>>> import numpy as np
>>> import numpy.linalg as la
>>> np.set_printoptions(suppress=True, linewidth=100)
>>> arr = np.loadtxt("out7.csv", delimiter=",")
>>> arr
array([[43., 31., 27.],
       [31., 33., 23.],
       [27., 23., 19.]])
>>> vals, evecs = la.eigh(arr)
>>> x0 = np.array([2, -2, 1])
>>> np.round(evecs * np.sqrt(vals) @ evecs.T, 2)
array([[5.47, 2.47, 2.65],
       [2.47, 4.67, 2.26],
       [2.65, 2.26, 2.63]])
>>> np.round(evecs * np.abs(vals) @ evecs.T, 2)
array([[43., 31., 27.],
       [31., 33., 23.],
       [27., 23., 19.]])
>>> np.round(evecs * np.maximum(vals, 0) @ evecs.T, 2)
array([[43., 31., 27.],
       [31., 33., 23.],
       [27., 23., 19.]])
>>> x0 @ arr @ x0
np.float64(91.0)
>>> round(float(x0 @ arr @ x0 / (x0 @ x0)), 2), round(vals[0], 2), np.round(vals[-1], 2)
(10.11, np.float64(0.69), np.float64(87.71))
>>> A2 = arr / np.sqrt((arr ** 2).mean(axis=1, keepdims=True))
>>> np.round(la.norm(A2, axis=1), 2)
array([1.73, 1.73, 1.73])
>>> A2[2].round(2)
array([1.16, 0.99, 0.82])
>>> la.matrix_rank(A2) == la.matrix_rank(arr)
np.True_
>>> x0 = np.array([2, 2, 0])
>>> y = arr @ x0
>>> y
array([148., 128., 100.])
>>> np.round(la.solve(arr, 4 * y), 2) + 0
array([8., 8., 0.])
>>> W0 = np.load("m.npy")
>>> W0
array([[-3,  1, -3],
       [-5, -1, -5],
       [-4,  0, -4],
       [-5, -1, -5]])
>>> rk = la.matrix_rank(W0)
>>> rk
np.int64(2)
>>> null = la.svd(W0)[2][rk:].T
>>> np.round(null @ null.T, 2) + 0
array([[ 0.5,  0. , -0.5],
       [ 0. ,  0. ,  0. ],
       [-0.5,  0. ,  0.5]])
>>> np.round(null[:, 0] / null[np.abs(null[:, 0]).round(6).argmax(), 0], 2) + 0
array([ 1.,  0., -1.])
>>> null.shape
(3, 1)
>>> np.unique(W0.round(6), axis=0).shape
(3, 3)
>>> F = np.load("case1.npy")
>>> F
array([[0, 5, 3],
       [0, 0, 4],
       [0, 0, 0]])
>>> round(float(la.norm(F, "nuc")), 2)
9.49
>>> round(la.norm(F[0] - F[2]), 2)
np.float64(5.83)
>>> round(float(la.norm(F[0], 1)), 2), round(float(la.norm(F[0], np.inf)), 2)
(8.0, 5.0)
>>> np.round(la.norm(F, 1), 2), round(la.norm(F, np.inf), 2)
(np.float64(7.0), np.float64(8.0))
>>> F[0] @ F[2]
np.int64(0)
>>> rk = la.matrix_rank(F)
>>> rk
np.int64(2)
>>> null = la.svd(F)[2][rk:].T
>>> [int(la.matrix_rank(np.delete(F, i, axis=0))) for i in range(3)]
[1, 1, 2]
>>> null[:, 0] / null[np.abs(null[:, 0]).round(6).argmax(), 0]
array([ 1., -0., -0.])
>>> [int(la.matrix_rank(F[:i])) for i in range(1, len(F) + 1)]
[1, 2, 2]
>>> np.allclose(F @ null, 0)
True
>>> [int(la.matrix_rank(F[:, :j + 1])) for j in range(3)]
[0, 1, 2]
>>> U, sigma, vt = la.svd(F)
>>> evecs = vt[:(sigma > 1e-8).sum()]
>>> rng = np.random.default_rng(7989)
>>> x0 = F[1] + 5 * F[0] + rng.integers(2) * np.eye(3)[2]
>>> x0
array([ 0., 25., 19.])
>>> np.round(evecs.T @ evecs, 2) + 0
array([[0., 0., 0.],
       [0., 1., 0.],
       [0., 0., 1.]])
>>> np.round(np.diag(evecs.T @ evecs), 2)
array([0., 1., 1.])
>>> np.allclose(evecs.T @ evecs @ x0, x0)
True
>>> round(la.eigvals(F).sum().real, 2)
np.float64(0.0)
>>> np.einsum("ii->", F)
np.int64(0)
>>> feats = np.load("run18.npy")
>>> feats
array([[-48.48,  -9.18,  20.15],
       [-51.47, -10.1 ,  20.25],
       [-50.37, -10.53,  20.85],
       [-50.16, -10.17,  20.  ],
       [-50.33,  -9.82,  19.59],
       [-49.87,  -8.83,  17.93],
       [-48.77, -10.13,  20.45],
       [-49.97, -10.76,  19.61],
       [-50.77, -10.03,  19.03],
       [-48.82, -10.49,  19.77],
       [-49.47,  -9.78,  20.87],
       [-49.47, -11.89,  19.23],
       [-48.93,  -8.  ,  19.98]])
>>> W2 = feats[[11, 12]].astype(float)
>>> for _ in range(6):
...     z = la.norm(feats[:, None] - W2, axis=-1).argmin(axis=1)
...     W2 = np.array([feats[z == j].mean(axis=0) for j in range(2)])
... 
>>> z
array([1, 0, 0, 0, 0, 1, 1, 0, 0, 1, 1, 0, 1])
>>> np.abs(W2[1] - W2[0]).argmax()
np.int64(0)
>>> Ac = (feats - feats.mean(axis=0)) / feats.std(axis=0)
>>> np.argwhere(np.abs(Ac) > 2)
array([[ 1,  0],
       [ 5,  2],
       [11,  1],
       [12,  1]])
>>> c = la.lstsq(np.delete(Ac, 2, axis=1), Ac[:, 2])[0]
>>> round(1 - np.var(Ac[:, 2] - np.delete(Ac, 2, axis=1) @ c), 2)
np.float64(0.03)
>>> c.round(2)
array([ 0.15, -0.12])
>>> A = np.load("arr.npy")
>>> A
array([[-5,  0,  0,  0],
       [ 0,  4,  0,  0],
       [-4,  4, -2,  0],
       [-5, -1, -3, -2]])
>>> la.matrix_rank(A - A[0, 0] * np.eye(4))
np.int64(3)
>>> la.matrix_power(A - np.diag(np.diag(A)), 4)
array([[0, 0, 0, 0],
       [0, 0, 0, 0],
       [0, 0, 0, 0],
       [0, 0, 0, 0]])
>>> A @ A
array([[ 25,   0,   0,   0],
       [  0,  16,   0,   0],
       [ 28,   8,   4,   0],
       [ 47, -14,  12,   4]])
>>> Q, r_ = la.qr(A)
>>> np.allclose(r_.T @ r_, A.T @ A)
True
>>> Q.round(2)
array([[-0.62,  0.15,  0.77,  0.08],
       [ 0.  , -0.72,  0.07,  0.69],
       [-0.49, -0.6 , -0.22, -0.6 ],
       [-0.62,  0.33, -0.6 ,  0.4 ]])
>>> Q.shape, r_.shape
((4, 4), (4, 4))
>>> np.round(Q @ r_, 2) + 0
array([[-5.,  0.,  0.,  0.],
       [ 0.,  4.,  0.,  0.],
       [-4.,  4., -2.,  0.],
       [-5., -1., -3., -2.]])
>>> np.round(np.trace(Q @ Q.T), 2)
np.float64(4.0)
>>> vals, evecs = la.eigh(arr)
>>> np.round(la.eigvalsh(arr + -1 * np.eye(3)), 2)
array([-0.31,  5.6 , 86.71])
>>> np.unique(vals.round(6) + 0, return_counts=True)[1]
array([1, 1, 1])
>>> np.round(la.eigvalsh(arr @ arr), 2)
array([   0.48,   43.55, 7692.97])
>>> round(float(vals.sum()), 2), np.trace(arr)
(95.0, np.float64(95.0))
>>> Q, _ = la.qr(np.array([[-0.2, 0.3, -1.3, -1.3],
...     [-0.7, 0.4, -1.1, -0.3],
...     [-0.2, 1.2, 1.1, -1.5],
...     [0.0, 2.1, 0.1, -0.4]]))
>>> vals = np.array([-2, 0, 1, 0])
>>> E = Q @ np.diag(vals) @ Q.T
>>> E.round(2) + 0
array([[ 0.29, -0.48, -0.59,  0.2 ],
       [-0.48, -1.72, -0.5 ,  0.  ],
       [-0.59, -0.5 ,  0.34, -0.21],
       [ 0.2 ,  0.  , -0.21,  0.09]])
>>> # null space of dimension 2
>>> U, sigma, vt = la.svd(E)
>>> evecs = vt[:(sigma > 1e-8).sum()]
>>> x0 = E[2] + -1 * E[3] + rng.integers(2) * np.eye(4)[3]
>>> x0.round(2)
array([-0.79, -0.5 ,  0.55, -0.3 ])
>>> np.round(evecs.T @ evecs, 2) + 0
array([[ 0.5 ,  0.25, -0.38,  0.2 ],
       [ 0.25,  0.86,  0.24,  0.  ],
       [-0.38,  0.24,  0.55, -0.21],
       [ 0.2 ,  0.  , -0.21,  0.09]])
>>> round(la.norm(x0 - evecs.T @ evecs @ x0), 2)
np.float64(0.0)
>>> np.allclose(evecs.T @ evecs @ x0, x0)
True
>>> la.matrix_rank(np.vstack([E, x0]))
np.int64(2)
>>> vals, evecs = la.eigh(E)
>>> round(vals.sum(), 2), round(float(np.trace(E)), 2)
(np.float64(-1.0), -1.0)
>>> np.round(evecs.T @ evecs, 2) + 0
array([[1., 0., 0., 0.],
       [0., 1., 0., 0.],
       [0., 0., 1., 0.],
       [0., 0., 0., 1.]])
>>> np.round(evecs @ np.diag(vals) @ evecs.T, 2) + 0
array([[ 0.29, -0.48, -0.59,  0.2 ],
       [-0.48, -1.72, -0.5 ,  0.  ],
       [-0.59, -0.5 ,  0.34, -0.21],
       [ 0.2 ,  0.  , -0.21,  0.09]])
>>> np.abs(evecs[:, -1]).round(6).argmax()
np.int64(2)
>>> hat = np.triu(np.array([[2, 2, 2, 3], [2, 0, 0, 2], [1, 1, 0, 2], [1, 1, 1, 1]]), 1) + np.eye(4)
>>> A2 = hat @ E @ la.inv(hat)
>>> np.round(hat @ E - E @ hat, 2)
array([[-1.56, -5.  , -1.52,  1.16],
       [ 0.39,  0.97,  0.55,  6.07],
       [ 0.39,  1.2 ,  0.77,  2.28],
       [ 0.  , -0.39, -0.39, -0.18]])
>>> np.round(np.poly(A2), 2) + 0
array([ 1.,  1., -2.,  0.,  0.])
>>> w1 = np.array([[3, 3], [0, 2], [3, 2], [0, 0]])
>>> c = np.array([1, 1])
>>> H = np.maximum(E @ w1 + c, 0)
>>> la.matrix_rank(H)
np.int64(2)
>>> H.round(2)
array([[0.08, 0.  ],
       [0.  , 0.  ],
       [0.24, 0.  ],
       [0.96, 1.18]])
>>> (H > 0).mean(axis=0)
array([0.75, 0.25])
>>> (H > 0).astype(int)
array([[1, 0],
       [0, 0],
       [1, 0],
       [1, 1]])
>>> W2 = np.array([[-2, 2], [0, 1]])
>>> w1 @ W2
array([[-6,  9],
       [ 0,  2],
       [-6,  8],
       [ 0,  0]])
>>> data = np.load("sample6.npy")
>>> data
array([[-1,  0,  0],
       [-9, -7,  0],
       [ 8, -3, -6]])
>>> # triangular
>>> U, sigma, vt = la.svd(data)
>>> sigma.round(2)
array([13.13,  8.21,  0.39])
>>> np.argmax(sigma[:-1] / (sigma[1:] + 1e-6)) + 1
np.int64(2)
>>> A2 = U[:, :2] @ np.diag(sigma[:2]) @ vt[:2]
>>> round(float(la.norm(data - A2) / la.norm(data)), 2)
0.03
>>> z = rng.permutation(3)
>>> z
array([2, 0, 1])
>>> A2 = data[z][:, z]
>>> np.round(la.det(A2), 2), round(la.det(data[z]), 2)
(np.float64(-42.0), np.float64(-42.0))
>>> A2
array([[-6,  8, -3],
       [ 0, -1,  0],
       [ 0, -9, -7]])
>>> np.round(np.sort(np.abs(la.eigvals(A2))), 2)
array([1., 6., 7.])
>>> m1 = np.load("mat.npy")
>>> m1
array([[-3,  6,  8, -7],
       [ 0, -7,  9, -5],
       [ 0,  0, -2,  2],
       [ 0,  0,  0, -3]])
>>> m1 @ m1
array([[  9, -60,  14,  28],
       [  0,  49, -81,  68],
       [  0,   0,   4, -10],
       [  0,   0,   0,   9]])
>>> np.round(np.sort(np.abs(la.eigvals(m1))), 2)
array([2., 3., 3., 7.])
>>> np.allclose(m1 @ m1.T, m1.T @ m1)
False
>>> (m1 - m1.T) / 2
array([[ 0. ,  3. ,  4. , -3.5],
       [-3. ,  0. ,  4.5, -2.5],
       [-4. , -4.5,  0. ,  1. ],
       [ 3.5,  2.5, -1. ,  0. ]])
>>> assert m1 == m1.T
Traceback (most recent call last):
  File "<python-input-132>", line 1, in <module>
    assert m1 == m1.T
           ^^^^^^^^^^
ValueError: The truth value of an array with more than one element is ambiguous. Use a.any() or a.all()
>>> np.allclose(m1, m1.T)
False
>>> la.matrix_power(m1, 4)
array([[   81, -3480,  5042, -3716],
       [    0,  2401, -4293,  4754],
       [    0,     0,    16,  -130],
       [    0,     0,     0,    81]])
>>> np.abs(A).max()
np.int64(5)
>>> A - A[0]
array([[ 0,  0,  0,  0],
       [ 5,  4,  0,  0],
       [ 1,  4, -2,  0],
       [ 0, -1, -3, -2]])
>>> A.sum(axis=0)
array([-14,   7,  -5,  -2])
>>> A.shape
(4, 4)
